% python3 -q
>>> import numpy as np
>>> np.set_printoptions(precision=4, suppress=True, linewidth=120)
>>> def tidy(a):
...     return np.round(a, 4) + 0
... 
>>> m1 = np.loadtxt("out18.csv", delimiter=",")
>>> m1
array([[  4.2668,   0.2942, -11.2375],
       [  3.9994,   0.3223, -10.5484],
       [  3.9846,   0.3237, -10.5105],
       [  1.9725,   0.3599,  -5.7706],
       [  1.8329,   0.3495,  -5.4729],
       [  1.6396,   0.332 ,  -5.0681],
       [  0.5378,   0.1514,  -2.9316],
       [ -0.7364,  -0.3847,  -0.5466],
       [ -0.735 ,  -0.3848,  -0.5431],
       [ -0.5268,  -0.3113,  -0.3348],
       [ -0.2626,  -0.1666,  -0.1684],
       [  0.1871,   0.1284,   0.1288],
       [  0.322 ,   0.2252,   0.227 ],
       [  0.4044,   0.2858,   0.2893],
       [  0.4605,   0.3278,   0.3327],
       [  0.6091,   0.4412,   0.4516],
       [  0.7332,   0.5385,   0.5552],
       [  1.3408,   1.0435,   1.1185],
       [  2.7305,   2.3456,   2.7301],
       [  2.756 ,   2.3711,   2.7634],
       [  3.0197,   2.6382,   3.1171],
       [  9.3097,  10.3374,  15.0552],
       [  9.3766,  10.4307,  15.2134],
       [  9.406 ,  10.4717,  15.2831],
       [ 10.9491,  12.6819,  19.097 ],
       [ 12.3689,  14.8063,  22.8633],
       [ 17.3996,  22.9653,  38.0162]])
>>> dist = np.linalg.norm(m1[:, None] - m1[None], axis=-1)
>>> np.linalg.matrix_rank(dist ** 2)
np.int64(5)
>>> tidy(dist[:5, :5])
array([[0.    , 0.7397, 0.7804, 5.9292, 6.2576],
       [0.7397, 0.    , 0.0407, 5.1901, 5.5186],
       [0.7804, 0.0407, 0.    , 5.1494, 5.4779],
       [5.9292, 5.1901, 5.1494, 0.    , 0.329 ],
       [6.2576, 5.5186, 5.4779, 0.329 , 0.    ]])
>>> np.flatnonzero(dist[24] < dist.mean() / 2)
array([21, 22, 23, 24, 25])
>>> Xs = m1 - m1.mean(axis=0)
>>> U, sv, vt = np.linalg.svd(Xs, full_matrices=False)
>>> (np.sign(U[:, 0]) == np.sign(U[0, 0])).astype(int)
array([1, 1, 1, 1, 1, 1, 1, 1, 1, 1, 1, 1, 1, 1, 1, 1, 1, 1, 1, 1, 1, 0, 0, 0, 0, 0, 0])
>>> np.searchsorted(np.cumsum(sv ** 2) / (sv ** 2).sum(), 0.9) + 1
np.int64(1)
>>> tidy((sv ** 2).sum() ** 2 / (sv ** 4).sum())
np.float64(1.0881)
>>> np.abs(vt[0]).argmax()
np.int64(2)
>>> tidy(vt[0] * np.sign(vt[0, np.abs(vt[0]).argmax()]))
array([0.32  , 0.4442, 0.8368])
>>> tidy(sv ** 2 / (sv ** 2).sum())
array([0.9577, 0.042 , 0.0003])
>>> rng = np.random.default_rng(5204)
>>> labels = rng.permutation(3)
>>> B = m1[:, labels] * rng.choice([-1, 1], 3)
>>> B
array([[ 11.2375,  -4.2668,  -0.2942],
       [ 10.5484,  -3.9994,  -0.3223],
       [ 10.5105,  -3.9846,  -0.3237],
       [  5.7706,  -1.9725,  -0.3599],
       [  5.4729,  -1.8329,  -0.3495],
       [  5.0681,  -1.6396,  -0.332 ],
       [  2.9316,  -0.5378,  -0.1514],
       [  0.5466,   0.7364,   0.3847],
       [  0.5431,   0.735 ,   0.3848],
       [  0.3348,   0.5268,   0.3113],
       [  0.1684,   0.2626,   0.1666],
       [ -0.1288,  -0.1871,  -0.1284],
       [ -0.227 ,  -0.322 ,  -0.2252],
       [ -0.2893,  -0.4044,  -0.2858],
       [ -0.3327,  -0.4605,  -0.3278],
       [ -0.4516,  -0.6091,  -0.4412],
       [ -0.5552,  -0.7332,  -0.5385],
       [ -1.1185,  -1.3408,  -1.0435],
       [ -2.7301,  -2.7305,  -2.3456],
       [ -2.7634,  -2.756 ,  -2.3711],
       [ -3.1171,  -3.0197,  -2.6382],
       [-15.0552,  -9.3097, -10.3374],
       [-15.2134,  -9.3766, -10.4307],
       [-15.2831,  -9.406 , -10.4717],
       [-19.097 , -10.9491, -12.6819],
       [-22.8633, -12.3689, -14.8063],
       [-38.0162, -17.3996, -22.9653]])
>>> U, _, vt = np.linalg.svd(m1.T @ B)
>>> tidy(np.linalg.lstsq(m1, B)[0])
array([[ 0., -1.,  0.],
       [ 0.,  0., -1.],
       [-1.,  0.,  0.]])
>>> proj = B @ np.linalg.solve(B.T @ B, B.T)
>>> tidy(np.trace(proj))
np.float64(3.0)
>>> tidy(proj @ B[:, 2])
array([ -0.2942,  -0.3223,  -0.3237,  -0.3599,  -0.3495,  -0.332 ,  -0.1514,   0.3847,   0.3848,   0.3113,   0.1666,
        -0.1284,  -0.2252,  -0.2858,  -0.3278,  -0.4412,  -0.5385,  -1.0435,  -2.3456,  -2.3711,  -2.6382, -10.3374,
       -10.4307, -10.4717, -12.6819, -14.8063, -22.9653])
>>> W0 = np.eye(3, dtype=int)[rng.permutation(3)]
>>> W0
array([[0, 0, 1],
       [1, 0, 0],
       [0, 1, 0]])
>>> # row-stochastic, so 1 is an eigenvalue
>>> np.allclose(W0, W0.T)
False
>>> (W0 - W0.T) / 2
array([[ 0. , -0.5,  0.5],
       [ 0.5,  0. , -0.5],
       [-0.5,  0.5,  0. ]])
>>> tidy(np.abs(np.linalg.eigvals(W0)).max())
np.float64(1.0)
>>> vec = np.array([4, -4, -4])
>>> target = W0 @ vec
>>> b, lr = np.zeros(3), 1 / np.linalg.norm(W0, 2) ** 2
>>> for i in range(30):
...     b -= lr * W0.T @ (W0 @ b - target)
...     if i % 5 == 0: print(i, round(np.linalg.norm(W0 @ b - target), 4))
... 
0 0.0
5 0.0
10 0.0
15 0.0
20 0.0
25 0.0
>>> b
array([ 4., -4., -4.])
>>> C2 = W0.T @ W0
>>> np.linalg.matrix_rank(C2)
np.int64(3)
>>> (W0 @ W0.T).shape
(3, 3)
>>> tidy(np.linalg.svd(W0, compute_uv=False) ** 2)
array([1., 1., 1.])
>>> np.allclose(C2, C2.T)
True
>>> C2
array([[1, 0, 0],
       [0, 1, 0],
       [0, 0, 1]])
>>> A = np.load("dump.npy")
>>> A
array([[ 1.8   ,  6.6767,  1.3   ],
       [-1.    ,  0.9842,  0.2   ],
       [-0.5   , 12.6706,  2.5   ],
       [-0.6   ,  6.2829,  1.3   ],
       [-0.9   ,  9.8281,  1.8   ],
       [-0.3   ,  0.9341,  0.2   ],
       [ 1.4   , -3.1965, -0.6   ],
       [-0.1   , -0.3241,  0.    ],
       [ 0.1   , -2.2147, -0.5   ],
       [ 0.6   , -1.4334, -0.3   ],
       [-1.1   , -3.6104, -0.6   ],
       [ 0.5   , -2.601 , -0.4   ],
       [ 0.9   ,  0.0496,  0.1   ],
       [ 0.3   , -5.2973, -1.1   ],
       [ 0.5   ,  3.8667,  0.8   ],
       [ 0.6   , -2.1619, -0.4   ],
       [ 0.2   ,  4.8182,  1.    ],
       [-1.7   , -8.3563, -1.7   ],
       [ 2.4   ,  1.3297,  0.2   ],
       [ 0.8   ,  2.7717,  0.6   ],
       [ 0.1   , -2.7487, -0.6   ]])
>>> # column 1 dominates
>>> U, sv, vt = np.linalg.svd(A)
>>> np.argmax(sv[:-1] / (sv[1:] + 1e-6)) + 1
np.int64(2)
>>> tidy(sv)
array([23.6377,  4.5017,  0.2875])
>>> B = U[:, :2] @ np.diag(sv[:2]) @ vt[:2]
>>> np.linalg.matrix_rank(A, rtol=0.05)
np.int64(2)
>>> tidy(np.linalg.norm(A - B) / np.linalg.norm(A))
np.float64(0.0119)
